>>> import numpy as np
>>> from numpy import linalg as LA
>>> np.set_printoptions(precision=2, suppress=True, linewidth=100)
>>> rng = np.random.default_rng(7045)
>>> idx = rng.integers(0, 3, 4)
>>> M = (idx[:, None] == idx) * -3 + np.eye(4)
>>> print(M)
[[-2. -3. -3.  0.]
 [-3. -2. -3.  0.]
 [-3. -3. -2.  0.]
 [ 0.  0.  0. -2.]]
>>> vals, evecs = LA.eig(M)
>>> print(np.sort(LA.eigvals(M @ M)))
[ 1.  1.  4. 64.]
>>> print(np.sort(LA.eigvals(LA.inv(M))))
[-0.5  -0.12  1.    1.  ]
>>> vals, evecs = LA.eigh(M)
>>> print(evecs @ np.diag(vals) @ evecs.T)
[[-2. -3. -3.  0.]
 [-3. -2. -3.  0.]
 [-3. -3. -2.  0.]
 [ 0.  0.  0. -2.]]
>>> print(np.unique(vals.round(6) + 0, return_counts=True)[1])
[1 1 2]
>>> print((vals > 1e-8).sum(), (vals < -1e-8).sum())
2 2
>>> print(np.round(evecs.T @ evecs, 2) + 0)
[[1. 0. 0. 0.]
 [0. 1. 0. 0.]
 [0. 0. 1. 0.]
 [0. 0. 0. 1.]]
>>> print(np.round(vals.sum(), 2), np.trace(M))
-8.0 -8.0
>>> W1 = np.array([[0, -7], [1, 5], [1, -5], [0, 6]])
>>> b = np.array([-2, 0])
>>> hid = np.maximum(M @ W1 + b, 0)
>>> print((hid > 0).astype(int))
[[0 1]
 [0 1]
 [0 1]
 [0 0]]
>>> print(LA.matrix_rank(hid))
1
>>> C = np.array([[1, 0, 1], [0, 3, 3]])
>>> print(W1 @ C)
[[  0 -21 -21]
 [  1  15  16]
 [  1 -15 -14]
 [  0  18  18]]
>>> print((hid @ C).round(6).argmax(axis=1))
[1 1 1 0]
>>> print(hid @ C)
[[ 0. 42. 42.]
 [ 0. 78. 78.]
 [ 0. 48. 48.]
 [ 0.  0.  0.]]
>>> vec = np.array([6, 4, 4, 3])
>>> y = M @ vec
>>> b, lr = np.zeros(4), 1 / LA.norm(M, 2) ** 2
>>> for i in range(4):
...     b -= lr * M.T @ (M @ b - y)
...     if i % 1 == 0: print(i, round(LA.norm(M @ b - y), 2))
... 
0 5.85
1 5.51
2 5.18
3 4.88
>>> print(round(LA.cond(M), 2))
8.0
>>> vals, evecs = LA.eigh(M)
>>> vec = np.array([0, 0, 3, 3])
>>> print(vec @ M @ vec / (vec @ vec), round(float(vals[0]), 2), np.round(vals[-1], 2))
-2.0 -8.0 1.0
>>> print(vec @ M @ vec)
-36.0
